In [1]: import numpy as np

In [2]: np.set_printoptions(suppress=True, linewidth=140)

In [3]: def rd(a):
   ...:     return np.round(a, 1) + 0
   ...: 

In [4]: data = np.loadtxt("test15.csv", delimiter=",")

In [5]: data
Out[5]: 
array([[4., 2., 3.],
       [2., 4., 0.],
       [3., 0., 0.]])

In [6]: # equal to its transpose

In [7]: ev, V = np.linalg.eigh(data)

In [8]: rd(V.T @ data @ V)
Out[8]: 
array([[-1.8,  0. ,  0. ],
       [ 0. ,  3. ,  0. ],
       [ 0. ,  0. ,  6.8]])

In [9]: rd(np.linalg.eigvalsh(data @ data))
Out[9]: array([ 3.1,  9. , 45.9])

In [10]: th = np.radians(30)

In [11]: r_ = np.eye(3)

In [12]: r_[0, 0] = r_[2, 2] = np.cos(th)

In [13]: r_[0, 2], r_[2, 0] = -np.sin(th), np.sin(th)

In [14]: rd(r_)
Out[14]: 
array([[ 0.9,  0. , -0.5],
       [ 0. ,  1. ,  0. ],
       [ 0.5,  0. ,  0.9]])

In [15]: B = data @ r_.T

In [16]: rd(B)
Out[16]: 
array([[2. , 2. , 4.6],
       [1.7, 4. , 1. ],
       [2.6, 0. , 1.5]])

In [17]: rd(np.linalg.det(r_)), rd(np.trace(r_))
Out[17]: (np.float64(1.0), np.float64(2.7))

In [18]: np.allclose(np.linalg.norm(data, axis=1), np.linalg.norm(B, axis=1))
Out[18]: True

In [19]: rd(np.linalg.svd(data, compute_uv=False)), rd(np.linalg.svd(B, compute_uv=False))
Out[19]: (array([6.8, 3. , 1.8]), array([6.8, 3. , 1.8]))

In [20]: def softmax(z):
    ...:     e = np.exp(z - z.max(axis=-1, keepdims=True))
    ...:     return e / e.sum(axis=-1, keepdims=True)
    ...: 

In [21]: rd(softmax(10 * B[2]))
Out[21]: array([1., 0., 0.])

In [22]: rd(softmax(B[2] + -3))
Out[22]: array([0.7, 0.1, 0.2])

In [23]: S = B @ B.T / np.sqrt(3)

In [24]: rd(softmax(S + np.triu(np.full(S.shape, -np.inf), 1)))
Out[24]: 
array([[1. , 0. , 0. ],
       [0.1, 0.9, 0. ],
       [0.8, 0. , 0.1]])

In [25]: rd(softmax(S))
Out[25]: 
array([[1. , 0. , 0. ],
       [0.1, 0.9, 0. ],
       [0.8, 0. , 0.1]])

In [26]: rd(softmax(S)[2] @ B)
Out[26]: array([2.1, 1.8, 4.1])

In [27]: rng = np.random.default_rng(63550)

In [28]: B = data + rng.integers(-2, 3, (3, 1)) @ rng.integers(-2, 3, (1, 3))

In [29]: B
Out[29]: 
array([[ 6.,  0.,  1.],
       [ 4.,  2., -2.],
       [ 1.,  2.,  2.]])

In [30]: np.linalg.matrix_rank(B - data, tol=1e-8)
Out[30]: np.int64(1)

In [31]: rd(np.linalg.svd(B - data, compute_uv=False))
Out[31]: array([6., 0., 0.])

In [32]: (data + data.T) / 2
Out[32]: 
array([[4., 2., 3.],
       [2., 4., 0.],
       [3., 0., 0.]])

In [33]: rd(np.linalg.det(data))
Out[33]: np.float64(-36.0)

In [34]: rd(np.linalg.matrix_power(data, 3))
Out[34]: 
array([[184., 122.,  87.],
       [122., 112.,  48.],
       [ 87.,  48.,  36.]])

In [35]: np.allclose(data @ data.T, data.T @ data)
Out[35]: True

In [36]: data @ data
Out[36]: 
array([[29., 16., 12.],
       [16., 20.,  6.],
       [12.,  6.,  9.]])

In [37]: rd(np.sort(np.abs(np.linalg.eigvals(data))))
Out[37]: array([1.8, 3. , 6.8])

In [38]: M = np.loadtxt("arr.csv", delimiter=",")

In [39]: M
Out[39]: 
array([[0., 0., 2.],
       [2., 0., 0.],
       [0., 2., 0.]])

In [40]: rd(np.linalg.svd(M, compute_uv=False))
Out[40]: array([2., 2., 2.])

In [41]: B = np.linalg.inv(M)

In [42]: rd(np.linalg.inv(B))
Out[42]: 
array([[0., 0., 2.],
       [2., 0., 0.],
       [0., 2., 0.]])

In [43]: rd(np.linalg.det(M) * np.linalg.det(B))
Out[43]: np.float64(1.0)

In [44]: np.allclose(B, M.T)
Out[44]: False

In [45]: M @ B
Out[45]: 
array([[1., 0., 0.],
       [0., 1., 0.],
       [0., 0., 1.]])

In [46]: rd(np.linalg.det(M) * B)
Out[46]: 
array([[0., 4., 0.],
       [0., 0., 4.],
       [4., 0., 0.]])

In [47]: B
Out[47]: 
array([[0. , 0.5, 0. ],
       [0. , 0. , 0.5],
       [0.5, 0. , 0. ]])

In [48]: m1 = np.loadtxt("mat.csv", delimiter=",")

In [49]: rd(m1)
Out[49]: 
array([[0.8, 0.4, 0.1],
       [0.4, 0.2, 0. ],
       [0.1, 0. , 0. ]])

In [50]: (m1 - m1.T) / 2
Out[50]: 
array([[0., 0., 0.],
       [0., 0., 0.],
       [0., 0., 0.]])

In [51]: rd((m1 + m1.T) / 2)
Out[51]: 
array([[0.8, 0.4, 0.1],
       [0.4, 0.2, 0. ],
       [0.1, 0. , 0. ]])

In [52]: rd(m1 @ m1)
Out[52]: 
array([[0.8, 0.4, 0.1],
       [0.4, 0.2, 0. ],
       [0.1, 0. , 0. ]])

In [53]: rd(np.trace(m1))
Out[53]: np.float64(1.0)

In [54]: rd(np.linalg.matrix_power(m1, 2))
Out[54]: 
array([[0.8, 0.4, 0.1],
       [0.4, 0.2, 0. ],
       [0.1, 0. , 0. ]])

In [55]: rd(np.abs(np.linalg.eigvals(m1)).max())
Out[55]: np.float64(1.0)

In [56]: B = np.array([[-3, -4], [-1, 4], [-1, -4]])

In [57]: rd(np.einsum("ik,kj->ij", m1, B))
Out[57]: 
array([[-2.9, -2.1],
       [-1.3, -0.9],
       [-0.2, -0.1]])

In [58]: rd(np.einsum("ij,ij->i", m1, m1))
Out[58]: array([0.8, 0.2, 0. ])

In [59]: np.linalg.matrix_rank(np.vstack([m1, B.T]))
Out[59]: np.int64(3)

In [60]: rd(B.T @ m1.T)
Out[60]: 
array([[-2.9, -1.3, -0.2],
       [-2.1, -0.9, -0.1]])

In [61]: rd(m1 @ B)
Out[61]: 
array([[-2.9, -2.1],
       [-1.3, -0.9],
       [-0.2, -0.1]])

In [62]: W0 = np.loadtxt("dump.csv", delimiter=",")

In [63]: W0
Out[63]: 
array([[0.5, 0. , 0.5, 0. ],
       [0. , 0.5, 0.5, 0. ],
       [0. , 0. , 0.5, 0.5],
       [0. , 0. , 0. , 1. ]])

In [64]: ev, V = np.linalg.eig(W0)

In [65]: rd(np.sort(np.linalg.eigvals(W0.T)))
Out[65]: array([0.5, 0.5, 0.5, 1. ])

In [66]: W0 @ V[:, 0] - ev[0] * V[:, 0]
Out[66]: array([0., 0., 0., 0.])

In [67]: np.einsum("ii->", W0)
Out[67]: np.float64(2.5)

In [68]: rd(np.linalg.eigvals(W0).sum().real)
Out[68]: np.float64(2.5)

In [69]: np.kron(np.eye(2, dtype=int), W0)
Out[69]: 
array([[0.5, 0. , 0.5, 0. , 0. , 0. , 0. , 0. ],
       [0. , 0.5, 0.5, 0. , 0. , 0. , 0. , 0. ],
       [0. , 0. , 0.5, 0.5, 0. , 0. , 0. , 0. ],
       [0. , 0. , 0. , 1. , 0. , 0. , 0. , 0. ],
       [0. , 0. , 0. , 0. , 0.5, 0. , 0.5, 0. ],
       [0. , 0. , 0. , 0. , 0. , 0.5, 0.5, 0. ],
       [0. , 0. , 0. , 0. , 0. , 0. , 0.5, 0.5],
       [0. , 0. , 0. , 0. , 0. , 0. , 0. , 1. ]])

In [70]: rd(np.poly(W0))
Out[70]: array([ 1. , -2.5,  2.2, -0.9,  0.1])

In [71]: rd(np.linalg.det(W0.T))
Out[71]: np.float64(0.1)

In [72]: np.linalg.matrix_rank(W0 - W0[0, 0] * np.eye(4))
Out[72]: np.int64(2)

In [73]: rd(np.sort(np.linalg.eigvals(W0)))
Out[73]: array([0.5, 0.5, 0.5, 1. ])

In [74]: rd(W0 @ W0)
Out[74]: 
array([[0.2, 0. , 0.5, 0.2],
       [0. , 0.2, 0.5, 0.2],
       [0. , 0. , 0.2, 0.8],
       [0. , 0. , 0. , 1. ]])

In [75]: K = np.load("data.npy")

In [76]: K
Out[76]: 
array([[-3,  0, -2],
       [-3,  3,  1],
       [-2, -3,  1],
       [-2,  2,  2]])

In [77]: vec = np.array([3, 0, 0])

In [78]: rhs = K @ vec

In [79]: rd(np.linalg.pinv(K) @ K)
Out[79]: 
array([[1., 0., 0.],
       [0., 1., 0.],
       [0., 0., 1.]])

In [80]: rd(np.linalg.lstsq(K, rhs)[0])
Out[80]: array([3., 0., 0.])

In [81]: rhs
Out[81]: array([-9, -9, -6, -6])

In [82]: rhs = rhs + 0.1 * rng.normal(size=4)

In [83]: rd(rhs)
Out[83]: array([-8.8, -9. , -6.2, -6. ])

In [84]: coef, *_ = np.linalg.lstsq(K, rhs)

In [85]: rd(coef)
Out[85]: array([ 3. ,  0. , -0.1])

In [86]: rd(np.linalg.norm(rhs - K @ coef))
Out[86]: np.float64(0.1)

In [87]: B = np.linalg.inv(W0)

In [88]: rd(np.linalg.slogdet(W0)[0])
Out[88]: np.float64(1.0)

In [89]: rd(np.linalg.inv(B))
Out[89]: 
array([[0.5, 0. , 0.5, 0. ],
       [0. , 0.5, 0.5, 0. ],
       [0. , 0. , 0.5, 0.5],
       [0. , 0. , 0. , 1. ]])

In [90]: B
Out[90]: 
array([[ 2.,  0., -2.,  1.],
       [ 0.,  2., -2.,  1.],
       [ 0.,  0.,  2., -1.],
       [ 0.,  0.,  0.,  1.]])

In [91]: rd(np.linalg.det(W0) * B)
Out[91]: 
array([[ 0.3,  0. , -0.3,  0.1],
       [ 0. ,  0.3, -0.3,  0.1],
       [ 0. ,  0. ,  0.3, -0.1],
       [ 0. ,  0. ,  0. ,  0.1]])

In [92]: hat = K @ np.linalg.solve(K.T @ K, K.T)

In [93]: rd(np.diag(hat))
Out[93]: array([0.9, 0.6, 1. , 0.5])

In [94]: np.trace(hat)
Out[94]: np.float64(3.0)

In [95]: rd(hat)
Out[95]: 
array([[ 0.9,  0.2,  0.1, -0.2],
       [ 0.2,  0.6, -0.1,  0.4],
       [ 0.1, -0.1,  1. ,  0.1],
       [-0.2,  0.4,  0.1,  0.5]])

In [96]: rd(hat @ K[:, 1])
Out[96]: array([ 0.,  3., -3.,  2.])

In [97]: rd((np.eye(4) - hat) @ K)
Out[97]: 
array([[0., 0., 0.],
       [0., 0., 0.],
       [0., 0., 0.],
       [0., 0., 0.]])

In [98]: vec = np.array([5, -6, -9, 7])

In [99]: rhs = W0 @ vec

In [100]: coef, lr = np.zeros(4), 1 / np.linalg.norm(W0, 2) ** 2

In [101]: for i in range(30):
     ...:     coef -= lr * W0.T @ (W0 @ coef - rhs)
     ...:     if i % 10 == 0: print(i, round(np.linalg.norm(W0 @ coef - rhs), 1))
     ...: 
0 5.0
10 0.8
20 0.4

In [102]: rd(np.linalg.cond(W0))
Out[102]: np.float64(5.0)

In [103]: feats = np.load("sample0.npy")

In [104]: feats
Out[104]: 
array([[1, 0, 0, 0],
       [0, 0, 0, 1],
       [0, 1, 0, 0],
       [0, 0, 1, 0]])

In [105]: Q = feats.astype(float).copy()

In [106]: for j in range(4):
     ...:     Q[:, j] -= Q[:, :j] @ (Q[:, :j].T @ Q[:, j])
     ...:     Q[:, j] /= np.linalg.norm(Q[:, j])
     ...: 

In [107]: Q
Out[107]: 
array([[1., 0., 0., 0.],
       [0., 0., 0., 1.],
       [0., 1., 0., 0.],
       [0., 0., 1., 0.]])

In [108]: Q.T @ feats
Out[108]: 
array([[1., 0., 0., 0.],
       [0., 1., 0., 0.],
       [0., 0., 1., 0.],
       [0., 0., 0., 1.]])

In [109]: B = feats + rng.integers(-2, 3, (4, 1)) @ rng.integers(-2, 3, (1, 4))

In [110]: B
Out[110]: 
array([[ 2, -1,  1, -2],
       [ 0,  0,  0,  1],
       [ 1,  0,  1, -2],
       [-2,  2, -1,  4]])

In [111]: np.linalg.matrix_rank(B - feats, tol=1e-8)
Out[111]: np.int64(1)

In [112]: np.abs(B - feats).sum(axis=1)
Out[112]: array([ 5,  0,  5, 10])

In [113]: B - feats
Out[113]: 
array([[ 1, -1,  1, -2],
       [ 0,  0,  0,  0],
       [ 1, -1,  1, -2],
       [-2,  2, -2,  4]])

In [114]: B = np.linalg.inv(feats)

In [115]: rd(np.linalg.det(feats) * np.linalg.det(B))
Out[115]: np.float64(1.0)

In [116]: B
Out[116]: 
array([[1., 0., 0., 0.],
       [0., 0., 1., 0.],
       [0., 0., 0., 1.],
       [0., 1., 0., 0.]])

In [117]: rd(np.linalg.cond(feats))
Out[117]: np.float64(1.0)

In [118]: rd(np.linalg.det(2 * feats)), rd(np.linalg.det(feats))
Out[118]: (np.float64(16.0), np.float64(1.0))

In [119]: np.einsum("ii->", feats)
Out[119]: np.int64(1)

In [120]: rd(np.poly(feats))
Out[120]: array([ 1., -1.,  0., -1.,  1.])

In [121]: arr = np.loadtxt("block8.csv", delimiter=",")

In [122]: arr
Out[122]: 
array([[0.1, 1. , 2. , 2. ],
       [0. , 0.1, 0. , 3. ],
       [3. , 2. , 0.1, 3. ],
       [0. , 1. , 2. , 2.1]])

In [123]: W = np.array([[-5, 4, -3, 4, 4, -1],
     ...:     [2, 0, 1, 4, -5, -4],
     ...:     [5, 4, -4, 4, 1, 3],
     ...:     [3, 4, 5, -2, -1, -1]])

In [124]: coef = np.array([1, 4, 0, 1, 0, 5])

In [125]: hid = np.maximum(arr @ W + coef, 0)

In [126]: rd(hid)
Out[126]: 
array([[18.5, 20.4,  2.7,  9.4,  0. ,  4.9],
       [10.2, 16. , 15.1,  0. ,  0. ,  1.6],
       [ 0. , 28.4,  7.6, 15.4,  0. ,  0. ],
       [19.3, 20.4,  3.5,  8.8,  0. ,  4.9]])

In [127]: rd((hid > 0).mean(axis=0))
Out[127]: array([0.8, 1. , 1. , 0.8, 0. , 0.8])

In [128]: cent = np.array([[9, 9], [3, 8], [1, 2], [2, 6], [9, 3], [7, 3]])

In [129]: (hid @ cent).round(6).argmax(axis=1)
Out[129]: array([1, 1, 1, 1])

In [130]: W @ cent
Out[130]: 
array([[  1,  14],
       [-46,  17],
       [ 91, 105],
       [ 24,  51]])

In [131]: rd(hid @ cent)
Out[131]: 
array([[283.5, 406.2],
       [166.1, 254.8],
       [123.6, 334.8],
       [290.3, 411.4]])
